% python3 -q
>>> import numpy as np
>>> from numpy import linalg as LA
>>> np.set_printoptions(suppress=True, linewidth=140)
>>> M = np.load("x.npy")
>>> M
array([[ -7.96, -23.85, -15.54],
       [ -7.31, -22.31, -14.23],
       [ -7.09, -21.8 , -13.8 ],
       [ -1.29,  -6.91,  -2.72],
       [ -0.98,  -5.91,  -2.17],
       [ -0.45,  -3.94,  -1.23],
       [ -0.38,  -3.64,  -1.11],
       [ -0.28,  -3.15,  -0.93],
       [ -0.11,  -2.12,  -0.6 ],
       [ -0.03,  -1.27,  -0.38],
       [ -0.02,  -1.02,  -0.32],
       [  0.  ,   0.03,   0.01],
       [  0.05,   1.56,   0.96],
       [  0.13,   2.28,   1.62],
       [  0.36,   3.54,   2.98],
       [  5.2 ,  17.28,  21.44],
       [  6.79,  21.08,  26.74],
       [ 13.74,  36.99,  48.99]])
>>> D = LA.norm(M[:, None] - M[None], axis=-1)
>>> np.unravel_index(D.round(6).argmax(), D.shape)
(np.int64(0), np.int64(17))
>>> np.flatnonzero(D[6] < D.mean() / 2)
array([ 3,  4,  5,  6,  7,  8,  9, 10, 11, 12, 13, 14])
>>> D.shape
(18, 18)
>>> LA.matrix_rank(D ** 2)
np.int64(5)
>>> Q, vecs = LA.qr(M[:, :2])[0], LA.qr(M[:, 2:])[0]
>>> sv = LA.svd(Q.T @ vecs, compute_uv=False)
>>> (sv > 0.9).sum()
np.int64(1)
>>> z = M[:, 1] > np.median(M[:, 1])
>>> u = M[z].mean(axis=0) - M[~z].mean(axis=0)
>>> np.argsort(-np.abs(u).round(6), kind="stable")
array([1, 2, 0])
>>> z.astype(int)
array([0, 0, 0, 0, 0, 0, 0, 0, 0, 1, 1, 1, 1, 1, 1, 1, 1, 1])
>>> P = M @ LA.solve(M.T @ M, M.T)
>>> np.round(np.diag(P), 2) + 0
array([0.36, 0.31, 0.29, 0.14, 0.13, 0.1 , 0.09, 0.08, 0.05, 0.02, 0.01, 0.  , 0.03, 0.06, 0.11, 0.24, 0.26, 0.73])
>>> np.round(LA.eigvalsh(P), 2) + 0
array([0., 0., 0., 0., 0., 0., 0., 0., 0., 0., 0., 0., 0., 0., 0., 1., 1., 1.])
>>> round(float(np.trace(P)), 2)
3.0
>>> np.round(P @ M[:, 2], 2)
array([-15.54, -14.23, -13.8 ,  -2.72,  -2.17,  -1.23,  -1.11,  -0.93,  -0.6 ,  -0.38,  -0.32,   0.01,   0.96,   1.62,   2.98,  21.44,
        26.74,  48.99])
>>> gram = M.T @ M
>>> round(float(np.trace(gram)), 2), np.round((M ** 2).sum(), 2)
(8471.81, np.float64(8471.81))
>>> LA.matrix_rank(gram)
np.int64(3)
>>> np.round(np.diag(gram), 2)
array([ 432.21, 3801.71, 4237.9 ])
>>> cent = np.array([[-2, 3, -3]])
>>> rng = np.random.default_rng(1342)
>>> mat = rng.normal(size=(17, 1)) @ cent + np.array([-1, 1, 2])
>>> mat.round(2)
array([[-2.59,  3.38, -0.38],
       [-3.1 ,  4.14, -1.14],
       [-2.  ,  2.5 ,  0.5 ],
       [ 0.02, -0.53,  3.53],
       [-1.63,  1.94,  1.06],
       [-0.75,  0.62,  2.38],
       [-0.16, -0.26,  3.26],
       [ 0.33, -0.99,  3.99],
       [ 3.19, -5.29,  8.29],
       [-3.31,  4.46, -1.46],
       [-1.17,  1.26,  1.74],
       [ 1.15, -2.22,  5.22],
       [-4.4 ,  6.1 , -3.1 ],
       [-1.53,  1.8 ,  1.2 ],
       [-1.77,  2.16,  0.84],
       [-3.05,  4.07, -1.07],
       [-0.63,  0.44,  2.56]])
>>> z = mat[:, 0] > np.median(mat[:, 0])
>>> u = mat[z].mean(axis=0) - mat[~z].mean(axis=0)
>>> ((mat - mat.mean(axis=0)) @ u > 0).astype(int)
array([0, 0, 0, 1, 0, 1, 1, 1, 1, 0, 1, 1, 0, 0, 0, 0, 1])
>>> (((mat - mat.mean(axis=0)) @ u > 0) == z).mean()
np.float64(1.0)
>>> np.argsort(-np.abs(u).round(6), kind="stable")
array([1, 2, 0])
>>> u.round(2)
array([ 2.84, -4.27,  4.27])
>>> W0 = np.load("run6.npy")
>>> W0.round(2)
array([[0.02, 0.07, 0.14],
       [0.07, 0.22, 0.41],
       [0.14, 0.41, 0.75]])
>>> vals, vecs = LA.eigvalsh(W0)
Traceback (most recent call last):
  File "<python-input-38>", line 1, in <module>
    vals, vecs = LA.eigvalsh(W0)
    ^^^^^^^^^^
ValueError: too many values to unpack (expected 2)
>>> vals, vecs = LA.eigh(W0)
>>> vals.round(2) + 0
array([0., 0., 1.])
>>> np.round(vecs @ np.diag(vals) @ vecs.T, 2)
array([[0.02, 0.07, 0.14],
       [0.07, 0.22, 0.41],
       [0.14, 0.41, 0.75]])
>>> np.round(np.abs(vecs[:, -1]), 2)
array([0.16, 0.47, 0.87])
>>> np.round(LA.svd(W0, compute_uv=False), 2) + 0
array([1., 0., 0.])
>>> (vals > 1e-8).sum(), (vals < -1e-8).sum()
(np.int64(1), np.int64(0))
>>> np.round(vecs.T @ W0 @ vecs, 2) + 0
array([[0., 0., 0.],
       [0., 0., 0.],
       [0., 0., 1.]])
>>> np.round(LA.eigvalsh(W0 + -1 * np.eye(3)), 2) + 0
array([-1., -1.,  0.])
>>> np.round(LA.eigvalsh(W0 @ W0), 2) + 0
array([0., 0., 1.])
>>> feats = np.loadtxt("dump.csv", delimiter=",")
>>> feats
array([[ 6.1,  3. , -3. ,  2. ],
       [-6. ,  1.1, -3. ,  8. ],
       [ 6. ,  1. ,  1.1, -6. ],
       [ 6. ,  3. , -3. ,  2.1]])
>>> left, sv, VT = LA.svd(feats)
>>> sv.round(2)
array([13.87, 10.44,  0.92,  0.02])
>>> M2 = left[:, :3] @ np.diag(sv[:3]) @ VT[:3]
>>> LA.matrix_rank(feats, rtol=0.05)
np.int64(3)
>>> round(float(LA.norm(feats - M2) / LA.norm(feats)), 2)
0.0
>>> J = np.loadtxt("out19.csv", delimiter=",")
>>> J
array([[4., 5., 4., 2.],
       [2., 4., 5., 4.],
       [4., 2., 4., 5.],
       [5., 4., 2., 4.]])
>>> z = rng.permutation(4)
>>> z
array([2, 0, 1, 3])
>>> M2 = J[z][:, z]
>>> np.allclose(M2, J)
False
>>> round(LA.det(M2), 2), round(LA.det(J[z]), 2)
(np.float64(135.0), np.float64(135.0))
>>> m1 = np.loadtxt("mat.csv", delimiter=",")
>>> m1
array([[1., 1., 3., 0.],
       [2., 2., 2., 3.],
       [2., 2., 0., 1.],
       [1., 2., 2., 3.]])
>>> z = rng.permutation(4)
>>> z
array([0, 3, 2, 1])
>>> M2 = m1[z][:, z]
>>> np.trace(M2)
np.float64(6.0)
>>> x0 = np.array([-1, 0, 1, -2])
>>> a = np.maximum(m1 @ x0, 0)
>>> np.maximum(m1 @ x0, 0) - np.maximum(-m1 @ x0, 0)
array([ 2., -6., -4., -5.])
>>> np.flatnonzero(a > 1e-9)
array([0])
>>> np.round(np.poly(m1), 2)
array([ 1., -6., -9., 20., 14.])
>>> np.round(LA.eigvals(m1), 2)
array([ 6.84,  1.72, -1.96, -0.61])
>>> round(LA.det(m1.T), 2)
np.float64(14.0)
>>> round(float(LA.det(2 * m1)), 2), round(float(LA.det(m1)), 2)
(224.0, 14.0)
>>> np.kron(np.eye(2, dtype=int), m1)
array([[1., 1., 3., 0., 0., 0., 0., 0.],
       [2., 2., 2., 3., 0., 0., 0., 0.],
       [2., 2., 0., 1., 0., 0., 0., 0.],
       [1., 2., 2., 3., 0., 0., 0., 0.],
       [0., 0., 0., 0., 1., 1., 3., 0.],
       [0., 0., 0., 0., 2., 2., 2., 3.],
       [0., 0., 0., 0., 2., 2., 0., 1.],
       [0., 0., 0., 0., 1., 2., 2., 3.]])
>>> round(float(LA.eigvals(m1).sum().real), 2)
6.0
>>> np.einsum("ii->", m1)
np.float64(6.0)
>>> Q, vecs = LA.qr(m1[:, :1])[0], LA.qr(m1[:, 1:])[0]
>>> sv = LA.svd(Q.T @ vecs, compute_uv=False)
>>> round(LA.norm(Q @ Q.T - vecs @ vecs.T, 2), 2)
np.float64(1.0)
>>> K = np.load("m.npy")
>>> K
array([[1.  , 0.9 , 0.81],
       [0.9 , 1.  , 0.9 ],
       [0.81, 0.9 , 1.  ]])
>>> M2 = np.array([[0, -3], [2, -3], [-5, 5]])
>>> np.round(M2.T @ K.T, 2)
array([[-2.25, -2.5 , -3.2 ],
       [-1.65, -1.2 , -0.13]])
>>> LA.matrix_rank(K @ M2)
np.int64(2)
>>> np.round(K @ M2, 2)
array([[-2.25, -1.65],
       [-2.5 , -1.2 ],
       [-3.2 , -0.13]])
>>> np.round(np.einsum("ij,ij->i", K, K), 2)
array([2.47, 2.62, 2.47])
>>> F = np.loadtxt("sample14.csv", delimiter=",")
>>> F.round(2)
array([[ 0.33, -0.67, -0.67],
       [-0.67,  0.33, -0.67],
       [-0.67, -0.67,  0.33]])
>>> z = rng.permutation(3)
>>> z
array([2, 1, 0])
>>> M2 = F[z][:, z]
>>> M2.round(2)
array([[ 0.33, -0.67, -0.67],
       [-0.67,  0.33, -0.67],
       [-0.67, -0.67,  0.33]])
>>> np.round(np.sort(np.abs(LA.eigvals(M2))), 2)
array([1., 1., 1.])
>>> round(LA.det(M2), 2), round(float(LA.det(F[z])), 2)
(np.float64(-1.0), 1.0)
>>> np.trace(M2)
np.float64(1.0)
